In [1]: import numpy as np

In [2]: from numpy import linalg as LA

In [3]: np.set_printoptions(precision=2, suppress=True, linewidth=200)

In [4]: def tidy(a):
   ...:     return np.round(a, 2) + 0
   ...: 

In [5]: m1 = np.loadtxt("out6.csv", delimiter=",")

In [6]: m1
Out[6]: 
array([[-3.,  0.,  0.,  5.,  0.,  0.,  3.,  2.,  0.],
       [ 0., -5.,  1.,  0., -3.,  4.,  0.,  0., -3.],
       [ 0., -4., -4.,  0.,  5., -5.,  0.,  0., -3.],
       [-5.,  0.,  0., -5.,  0.,  0.,  4.,  1.,  0.],
       [ 0.,  3.,  2.,  0., -2.,  3.,  0.,  0., -2.],
       [ 0.,  5.,  3.,  0., -4.,  5.,  0.,  0., -2.],
       [ 0.,  0.,  0., -4.,  0.,  0.,  4.,  3.,  0.],
       [ 3.,  0.,  0.,  5.,  0.,  0.,  2., -1.,  0.],
       [ 0., -4., -1.,  0., -2.,  3.,  0.,  0., -5.]])

In [7]: np.flatnonzero(LA.matrix_power((m1 != 0) + (m1.T != 0) + np.eye(9), 9)[6])
Out[7]: array([0, 3, 6, 7])

In [8]: m1 @ m1
Out[8]: 
array([[-10.,   0.,   0., -42.,   0.,   0.,  27.,   6.,   0.],
       [  0.,  44.,   0.,   0.,  16., -23.,   0.,   0.,  25.],
       [  0.,  38.,  10.,   0.,   8., -15.,   0.,   0.,  39.],
       [ 43.,   0.,   0., -11.,   0.,   0., -17.,  -4.,   0.],
       [  0.,  -6.,   2.,   0.,  -3.,   5.,   0.,   0.,  -7.],
       [  0., -16.,   2.,   0.,  -8.,  12.,   0.,   0., -16.],
       [ 29.,   0.,   0.,  19.,   0.,   0.,   6.,   5.,   0.],
       [-37.,   0.,   0., -23.,   0.,   0.,  35.,  18.,   0.],
       [  0.,  53.,  10.,   0.,   9., -17.,   0.,   0.,  38.]])

In [9]: (m1 != 0).astype(int)
Out[9]: 
array([[1, 0, 0, 1, 0, 0, 1, 1, 0],
       [0, 1, 1, 0, 1, 1, 0, 0, 1],
       [0, 1, 1, 0, 1, 1, 0, 0, 1],
       [1, 0, 0, 1, 0, 0, 1, 1, 0],
       [0, 1, 1, 0, 1, 1, 0, 0, 1],
       [0, 1, 1, 0, 1, 1, 0, 0, 1],
       [0, 0, 0, 1, 0, 0, 1, 1, 0],
       [1, 0, 0, 1, 0, 0, 1, 1, 0],
       [0, 1, 1, 0, 1, 1, 0, 0, 1]])

In [10]: tidy(LA.det(m1))
Out[10]: np.float64(-27288.0)

In [11]: B = LA.invert(m1)
Traceback (most recent call last):
  Cell In[11], line 1
    B = LA.invert(m1)
AttributeError: module 'numpy.linalg' has no attribute 'invert'


In [12]: B = LA.inv(m1)

In [13]: np.allclose(B, m1.T)
Out[13]: False

In [14]: tidy(LA.det(m1) * LA.det(B))
Out[14]: np.float64(1.0)

In [15]: tidy(LA.cond(m1))
Out[15]: np.float64(217.8)

In [16]: tidy(LA.inv(B))
Out[16]: 
array([[-3.,  0.,  0.,  5.,  0.,  0.,  3.,  2.,  0.],
       [ 0., -5.,  1.,  0., -3.,  4.,  0.,  0., -3.],
       [ 0., -4., -4.,  0.,  5., -5.,  0.,  0., -3.],
       [-5.,  0.,  0., -5.,  0.,  0.,  4.,  1.,  0.],
       [ 0.,  3.,  2.,  0., -2.,  3.,  0.,  0., -2.],
       [ 0.,  5.,  3.,  0., -4.,  5.,  0.,  0., -2.],
       [ 0.,  0.,  0., -4.,  0.,  0.,  4.,  3.,  0.],
       [ 3.,  0.,  0.,  5.,  0.,  0.,  2., -1.,  0.],
       [ 0., -4., -1.,  0., -2.,  3.,  0.,  0., -5.]])

In [17]: Uu, sigma, vt = LA.svd(m1)

In [18]: tidy(sigma)
Out[18]: array([13.64, 10.64, 10.4 ,  7.51,  4.47,  4.45,  2.13,  0.91,  0.06])

In [19]: np.argmax(sigma[:-1] / (sigma[1:] + 1e-6)) + 1
Out[19]: np.int64(8)

In [20]: B = Uu[:, :8] @ np.diag(sigma[:8]) @ vt[:8]

In [21]: tidy(B)
Out[21]: 
array([[-3.  ,  0.  ,  0.  ,  5.  ,  0.  ,  0.  ,  3.  ,  2.  ,  0.  ],
       [ 0.  , -5.  ,  1.  ,  0.  , -2.99,  4.01,  0.  ,  0.  , -3.  ],
       [ 0.  , -4.  , -4.  ,  0.  ,  5.01, -4.99,  0.  ,  0.  , -3.  ],
       [-5.  ,  0.  ,  0.  , -5.  ,  0.  ,  0.  ,  4.  ,  1.  ,  0.  ],
       [ 0.  ,  3.  ,  2.01,  0.  , -2.03,  2.97,  0.  ,  0.  , -2.01],
       [ 0.  ,  5.  ,  2.99,  0.  , -3.98,  5.03,  0.  ,  0.  , -1.99],
       [ 0.  ,  0.  ,  0.  , -4.  ,  0.  ,  0.  ,  4.  ,  3.  ,  0.  ],
       [ 3.  ,  0.  ,  0.  ,  5.  ,  0.  ,  0.  ,  2.  , -1.  ,  0.  ],
       [ 0.  , -4.  , -1.  ,  0.  , -2.01,  2.99,  0.  ,  0.  , -5.  ]])

In [22]: LA.matrix_rank(m1, rtol=0.05)
Out[22]: np.int64(8)

In [23]: G = m1.T @ m1

In [24]: tidy(LA.eigvalsh(G)[::-1])
Out[24]: array([185.98, 113.17, 108.25,  56.47,  19.95,  19.82,   4.54,   0.82,   0.  ])

In [25]: np.allclose(G, G.T)
Out[25]: True

In [26]: tidy(LA.svd(m1, compute_uv=False) ** 2)
Out[26]: array([185.98, 113.17, 108.25,  56.47,  19.95,  19.82,   4.54,   0.82,   0.  ])

In [27]: G
Out[27]: 
array([[ 43.,   0.,   0.,  25.,   0.,   0., -23., -14.,   0.],
       [  0.,  91.,  36.,   0., -23.,  22.,   0.,   0.,  31.],
       [  0.,  36.,  31.,   0., -37.,  42.,   0.,   0.,   4.],
       [ 25.,   0.,   0.,  91.,   0.,   0., -11., -12.,   0.],
       [  0., -23., -37.,   0.,  58., -69.,   0.,   0.,  16.],
       [  0.,  22.,  42.,   0., -69.,  84.,   0.,   0., -28.],
       [-23.,   0.,   0., -11.,   0.,   0.,  45.,  20.,   0.],
       [-14.,   0.,   0., -12.,   0.,   0.,  20.,  15.,   0.],
       [  0.,  31.,   4.,   0.,  16., -28.,   0.,   0.,  51.]])

In [28]: mat = np.loadtxt("mat.csv", delimiter=",")

In [29]: tidy(mat)
Out[29]: 
array([[ 0.78,  0.07,  0.22, -0.36, -0.22,  0.22,  0.22,  0.22,  0.07, -0.07, -0.07],
       [ 0.07,  0.98, -0.07,  0.12,  0.07, -0.07, -0.07, -0.07, -0.02,  0.02,  0.02],
       [ 0.22, -0.07,  0.78,  0.36,  0.22, -0.22, -0.22, -0.22, -0.07,  0.07,  0.07],
       [-0.36,  0.12,  0.36,  0.4 , -0.36,  0.36,  0.36,  0.36,  0.12, -0.12, -0.12],
       [-0.22,  0.07,  0.22, -0.36,  0.78,  0.22,  0.22,  0.22,  0.07, -0.07, -0.07],
       [ 0.22, -0.07, -0.22,  0.36,  0.22,  0.78, -0.22, -0.22, -0.07,  0.07,  0.07],
       [ 0.22, -0.07, -0.22,  0.36,  0.22, -0.22,  0.78, -0.22, -0.07,  0.07,  0.07],
       [ 0.22, -0.07, -0.22,  0.36,  0.22, -0.22, -0.22,  0.78, -0.07,  0.07,  0.07],
       [ 0.07, -0.02, -0.07,  0.12,  0.07, -0.07, -0.07, -0.07,  0.98,  0.02,  0.02],
       [-0.07,  0.02,  0.07, -0.12, -0.07,  0.07,  0.07,  0.07,  0.02,  0.98, -0.02],
       [-0.07,  0.02,  0.07, -0.12, -0.07,  0.07,  0.07,  0.07,  0.02, -0.02,  0.98]])

In [30]: evals, vecs = LA.eigh(mat)

In [31]: vec = np.array([0, 1, 0, 2, 0, 2, 1, 0, 1, 0, 2])

In [32]: tidy(vecs * np.maximum(evals, 0) @ vecs.T)
Out[32]: 
array([[ 0.89,  0.04,  0.11, -0.18, -0.11,  0.11,  0.11,  0.11,  0.04, -0.04, -0.04],
       [ 0.04,  0.99, -0.04,  0.06,  0.04, -0.04, -0.04, -0.04, -0.01,  0.01,  0.01],
       [ 0.11, -0.04,  0.89,  0.18,  0.11, -0.11, -0.11, -0.11, -0.04,  0.04,  0.04],
       [-0.18,  0.06,  0.18,  0.7 , -0.18,  0.18,  0.18,  0.18,  0.06, -0.06, -0.06],
       [-0.11,  0.04,  0.11, -0.18,  0.89,  0.11,  0.11,  0.11,  0.04, -0.04, -0.04],
       [ 0.11, -0.04, -0.11,  0.18,  0.11,  0.89, -0.11, -0.11, -0.04,  0.04,  0.04],
       [ 0.11, -0.04, -0.11,  0.18,  0.11, -0.11,  0.89, -0.11, -0.04,  0.04,  0.04],
       [ 0.11, -0.04, -0.11,  0.18,  0.11, -0.11, -0.11,  0.89, -0.04,  0.04,  0.04],
       [ 0.04, -0.01, -0.04,  0.06,  0.04, -0.04, -0.04, -0.04,  0.99,  0.01,  0.01],
       [-0.04,  0.01,  0.04, -0.06, -0.04,  0.04,  0.04,  0.04,  0.01,  0.99, -0.01],
       [-0.04,  0.01,  0.04, -0.06, -0.04,  0.04,  0.04,  0.04,  0.01, -0.01,  0.99]])

In [33]: tidy(np.abs(mat).sum(axis=1).max()), tidy(np.abs(evals).max())
Out[33]: (np.float64(3.05), np.float64(1.0))

In [34]: rng = np.random.default_rng(280531)

In [35]: z = rng.permutation(11)

In [36]: B = mat[:, z] * rng.choice([-1, 1], 11)

In [37]: tidy(B)
Out[37]: 
array([[-0.22, -0.07,  0.22,  0.07, -0.22, -0.07, -0.22,  0.78,  0.22, -0.07,  0.36],
       [ 0.07,  0.02, -0.07,  0.98,  0.07,  0.02,  0.07,  0.07, -0.07,  0.02, -0.12],
       [ 0.22,  0.07,  0.78, -0.07,  0.22,  0.07,  0.22,  0.22, -0.22,  0.07, -0.36],
       [-0.36, -0.12,  0.36,  0.12, -0.36, -0.12, -0.36, -0.36,  0.36, -0.12, -0.4 ],
       [-0.22, -0.07,  0.22,  0.07, -0.22, -0.07, -0.22, -0.22, -0.78, -0.07,  0.36],
       [ 0.22,  0.07, -0.22, -0.07,  0.22,  0.07, -0.78,  0.22, -0.22,  0.07, -0.36],
       [ 0.22,  0.07, -0.22, -0.07, -0.78,  0.07,  0.22,  0.22, -0.22,  0.07, -0.36],
       [-0.78,  0.07, -0.22, -0.07,  0.22,  0.07,  0.22,  0.22, -0.22,  0.07, -0.36],
       [ 0.07, -0.98, -0.07, -0.02,  0.07,  0.02,  0.07,  0.07, -0.07,  0.02, -0.12],
       [-0.07, -0.02,  0.07,  0.02, -0.07,  0.98, -0.07, -0.07,  0.07, -0.02,  0.12],
       [-0.07, -0.02,  0.07,  0.02, -0.07, -0.02, -0.07, -0.07,  0.07,  0.98,  0.12]])

In [38]: Uu, _, vt = LA.svd(mat.T @ B)

In [39]: tidy(Uu @ vt)
Out[39]: 
array([[ 0.,  0.,  0.,  0.,  0.,  0.,  0.,  1.,  0.,  0.,  0.],
       [ 0.,  0.,  0.,  1.,  0.,  0.,  0.,  0.,  0.,  0.,  0.],
       [ 0.,  0.,  1.,  0.,  0.,  0.,  0.,  0.,  0.,  0.,  0.],
       [ 0.,  0.,  0.,  0.,  0.,  0.,  0.,  0.,  0.,  0., -1.],
       [ 0.,  0.,  0.,  0.,  0.,  0.,  0.,  0., -1.,  0.,  0.],
       [ 0.,  0.,  0.,  0.,  0.,  0., -1.,  0.,  0.,  0.,  0.],
       [ 0.,  0.,  0.,  0., -1.,  0.,  0.,  0.,  0.,  0.,  0.],
       [-1.,  0.,  0.,  0.,  0.,  0.,  0.,  0.,  0.,  0.,  0.],
       [ 0., -1.,  0.,  0.,  0.,  0.,  0.,  0.,  0.,  0.,  0.],
       [ 0.,  0.,  0.,  0.,  0.,  1.,  0.,  0.,  0.,  0.,  0.],
       [ 0.,  0.,  0.,  0.,  0.,  0.,  0.,  0.,  0.,  1.,  0.]])
